$ ipython --no-banner

In [1]: import numpy as np

In [2]: np.set_printoptions(precision=3, suppress=True, linewidth=140)

In [3]: arr = np.load("mat.npy")

In [4]: arr
Out[4]: 
array([[1, 0, 0, 0, 0, 0, 0, 0, 0],
       [0, 1, 0, 0, 0, 0, 0, 0, 0],
       [0, 0, 0, 0, 0, 0, 0, 1, 0],
       [0, 0, 0, 0, 1, 0, 0, 0, 0],
       [0, 0, 1, 0, 0, 0, 0, 0, 0],
       [0, 0, 0, 0, 0, 1, 0, 0, 0],
       [0, 0, 0, 0, 0, 0, 0, 0, 1],
       [0, 0, 0, 1, 0, 0, 0, 0, 0],
       [0, 0, 0, 0, 0, 0, 1, 0, 0]])

In [5]: np.linalg.norm(arr, axis=0)
Out[5]: array([1., 1., 1., 1., 1., 1., 1., 1., 1.])

In [6]: out = np.array([[-1, 2],
   ...:     [2, 1],
   ...:     [-2, 2],
   ...:     [-1, 0],
   ...:     [-2, -1],
   ...:     [1, 2],
   ...:     [-2, -2],
   ...:     [1, 2],
   ...:     [1, -1]])

In [7]: np.einsum("ij->j", arr)
Out[7]: array([1, 1, 1, 1, 1, 1, 1, 1, 1])

In [8]: arr @ out
Out[8]: 
array([[-1,  2],
       [ 2,  1],
       [ 1,  2],
       [-2, -1],
       [-2,  2],
       [ 1,  2],
       [ 1, -1],
       [-1,  0],
       [-2, -2]])

In [9]: print(np.vstack([arr, out.T]).shape)
(11, 9)

In [10]: np.linalg.matrix_rank(arr @ out)
Out[10]: np.int64(2)

In [11]: f = np.array([2, 0, 2, 0, 2, 2, 0, 1, 0])

In [12]: out = arr + np.outer(f, np.eye(9)[0])

In [13]: np.linalg.matrix_rank(np.linalg.inv(out) - np.linalg.inv(arr), tol=1e-8)
Out[13]: np.int64(1)

In [14]: out
Out[14]: 
array([[3., 0., 0., 0., 0., 0., 0., 0., 0.],
       [0., 1., 0., 0., 0., 0., 0., 0., 0.],
       [2., 0., 0., 0., 0., 0., 0., 1., 0.],
       [0., 0., 0., 0., 1., 0., 0., 0., 0.],
       [2., 0., 1., 0., 0., 0., 0., 0., 0.],
       [2., 0., 0., 0., 0., 1., 0., 0., 0.],
       [0., 0., 0., 0., 0., 0., 0., 0., 1.],
       [1., 0., 0., 1., 0., 0., 0., 0., 0.],
       [0., 0., 0., 0., 0., 0., 1., 0., 0.]])

In [15]: np.round(np.linalg.det(out) / np.linalg.det(arr), 3), round(float(1 + np.linalg.solve(arr, f)[0]), 3)
Out[15]: (np.float64(3.0), 3.0)

In [16]: out = np.linalg.inv(arr)

In [17]: print(arr @ out)
[[1. 0. 0. 0. 0. 0. 0. 0. 0.]
 [0. 1. 0. 0. 0. 0. 0. 0. 0.]
 [0. 0. 1. 0. 0. 0. 0. 0. 0.]
 [0. 0. 0. 1. 0. 0. 0. 0. 0.]
 [0. 0. 0. 0. 1. 0. 0. 0. 0.]
 [0. 0. 0. 0. 0. 1. 0. 0. 0.]
 [0. 0. 0. 0. 0. 0. 1. 0. 0.]
 [0. 0. 0. 0. 0. 0. 0. 1. 0.]
 [0. 0. 0. 0. 0. 0. 0. 0. 1.]]

In [18]: out
Out[18]: 
array([[1., 0., 0., 0., 0., 0., 0., 0., 0.],
       [0., 1., 0., 0., 0., 0., 0., 0., 0.],
       [0., 0., 0., 0., 1., 0., 0., 0., 0.],
       [0., 0., 0., 0., 0., 0., 0., 1., 0.],
       [0., 0., 0., 1., 0., 0., 0., 0., 0.],
       [0., 0., 0., 0., 0., 1., 0., 0., 0.],
       [0., 0., 0., 0., 0., 0., 0., 0., 1.],
       [0., 0., 1., 0., 0., 0., 0., 0., 0.],
       [0., 0., 0., 0., 0., 0., 1., 0., 0.]])

In [19]: round(np.linalg.det(arr) * np.linalg.det(out), 3)
Out[19]: np.float64(1.0)

In [20]: np.allclose(out, arr.T)
Out[20]: True
